% ipython --no-banner

In [1]: import numpy as np

In [2]: import numpy.linalg as la

In [3]: np.set_printoptions(suppress=True, linewidth=160)

In [4]: K = np.array([[-0.6, 1.6, 0.5, -0.8, -2.1],
   ...:     [0.5, -0.6, -0.4, 0.1, -0.9],
   ...:     [0.1, 0.6, -0.6, -1.6, -1.6],
   ...:     [-0.4, 1.0, -1.5, 1.5, 1.8],
   ...:     [0.5, -0.2, -0.1, -0.8, -0.2],
   ...:     [0.4, -0.6, 0.5, -0.6, 0.1]])

In [5]: K[:, 1] *= 20

In [6]: K
Out[6]: 
array([[ -0.6,  32. ,   0.5,  -0.8,  -2.1],
       [  0.5, -12. ,  -0.4,   0.1,  -0.9],
       [  0.1,  12. ,  -0.6,  -1.6,  -1.6],
       [ -0.4,  20. ,  -1.5,   1.5,   1.8],
       [  0.5,  -4. ,  -0.1,  -0.8,  -0.2],
       [  0.4, -12. ,   0.5,  -0.6,   0.1]])

In [7]: # column 1 dominates

In [8]: la.matrix_rank(K, rtol=0.1)
Out[8]: np.int64(1)

In [9]: np.round(np.abs(la.svd(K)[2][-1]), 1) + 0
Out[9]: array([0.9, 0. , 0.2, 0.2, 0. ])

In [10]: round(np.log10(la.cond(K)))
Out[10]: 2

In [11]: hat = K @ la.solve(K.T @ K, K.T)

In [12]: round(float(np.trace(hat)), 1)
Out[12]: 5.0

In [13]: hat.round(1) + 0
Out[13]: 
array([[ 1. ,  0. ,  0. ,  0. ,  0.1, -0.1],
       [ 0. ,  1. ,  0. ,  0. ,  0.1, -0.1],
       [ 0. ,  0. ,  1. ,  0. ,  0.1, -0.1],
       [ 0. ,  0. ,  0. ,  0.9,  0.1, -0.2],
       [ 0.1,  0.1,  0.1,  0.1,  0.7,  0.4],
       [-0.1, -0.1, -0.1, -0.2,  0.4,  0.4]])

In [14]: np.round(la.eigvalsh(hat), 1) + 0
Out[14]: array([0., 1., 1., 1., 1., 1.])

In [15]: Q, V = la.qr(K[:, :2])[0], la.qr(K[:, 2:])[0]

In [16]: s = la.svd(Q.T @ V, compute_uv=False)

In [17]: (s > 0.9).sum()
Out[17]: np.int64(0)

In [18]: np.round(la.norm(Q @ Q.T - V @ V.T, 2), 1)
Out[18]: np.float64(1.0)

In [19]: x0 = np.array([1, 0, 1, 1, 0])

In [20]: np.round(K @ x0, 1)
Out[20]: array([-0.9,  0.2, -2.1, -0.4, -0.4,  0.3])

In [21]: np.round(K @ np.ones(5), 1)
Out[21]: array([ 29. , -12.7,   8.3,  21.4,  -4.6, -11.6])

In [22]: K @ np.eye(5)[4]
Out[22]: array([-2.1, -0.9, -1.6,  1.8, -0.2,  0.1])

In [23]: np.sign((K @ x0).round(6))
Out[23]: array([-1.,  1., -1., -1., -1.,  1.])

In [24]: np.round(K @ (2 * x0), 1)
Out[24]: array([-1.8,  0.4, -4.2, -0.8, -0.8,  0.6])

In [25]: B = np.c_[K[:, :3] @ np.array([[-3, -1, -1], [-1, 5, 4], [5, -2, -4]]), np.array([1, -2, 1, -2, 1, 2])]

In [26]: B
Out[26]: 
array([[-27.7, 159.6, 126.6,   1. ],
       [  8.5, -59.7, -46.9,  -2. ],
       [-15.3,  61.1,  50.3,   1. ],
       [-26.3, 103.4,  86.4,  -2. ],
       [  2. , -20.3, -16.1,   1. ],
       [ 13.3, -61.4, -50.4,   2. ]])

In [27]: np.round(la.norm(la.qr(K)[0].T @ B, axis=0) ** 2 / ((B ** 2).sum(axis=0) + 1e-12), 1)
Out[27]: array([1., 1., 1., 1.])

In [28]: mat = np.load("m.npy")

In [29]: mat
Out[29]: 
array([[-1.7, -0.8, -0.9, -5. ,  1.1, -1.2],
       [ 0.4, -1.6,  0.2, 11. , -0.2, -0.1],
       [ 0.5,  0.5, -0.3, -1. , -1.8, -0.9],
       [ 1.5, -1.6,  0.6, -3. ,  1. ,  0. ],
       [-1.1,  1.2, -0.1, -8. ,  1.4,  1.7]])

In [30]: # column 3 is much longer than the rest

In [31]: cov = mat.T @ mat

In [32]: la.matrix_rank(cov)
Out[32]: np.int64(5)

In [33]: np.round(np.diag(cov), 1)
Out[33]: array([  6.8,   7.4,   1.3, 220. ,   7.4,   5.1])

In [34]: np.round(la.svd(mat, compute_uv=False) ** 2, 1)
Out[34]: array([225.3,   8.9,   7.2,   6.6,   0.1])

In [35]: cov.round(1) + 0
Out[35]: 
array([[  6.8,  -2.8,   2.5,  16.7,  -2.9,  -0.3],
       [ -2.8,   7.4,  -0.8, -18.9,  -1.4,   2.7],
       [  2.5,  -0.8,   1.3,   6. ,   0. ,   1.2],
       [ 16.7, -18.9,   6. , 220. , -20.1,  -7.8],
       [ -2.9,  -1.4,   0. , -20.1,   7.4,   2.7],
       [ -0.3,   2.7,   1.2,  -7.8,   2.7,   5.1]])

In [36]: np.round(la.eigvalsh(cov)[::-1], 1) + 0
Out[36]: array([225.3,   8.9,   7.2,   6.6,   0.1,   0. ])
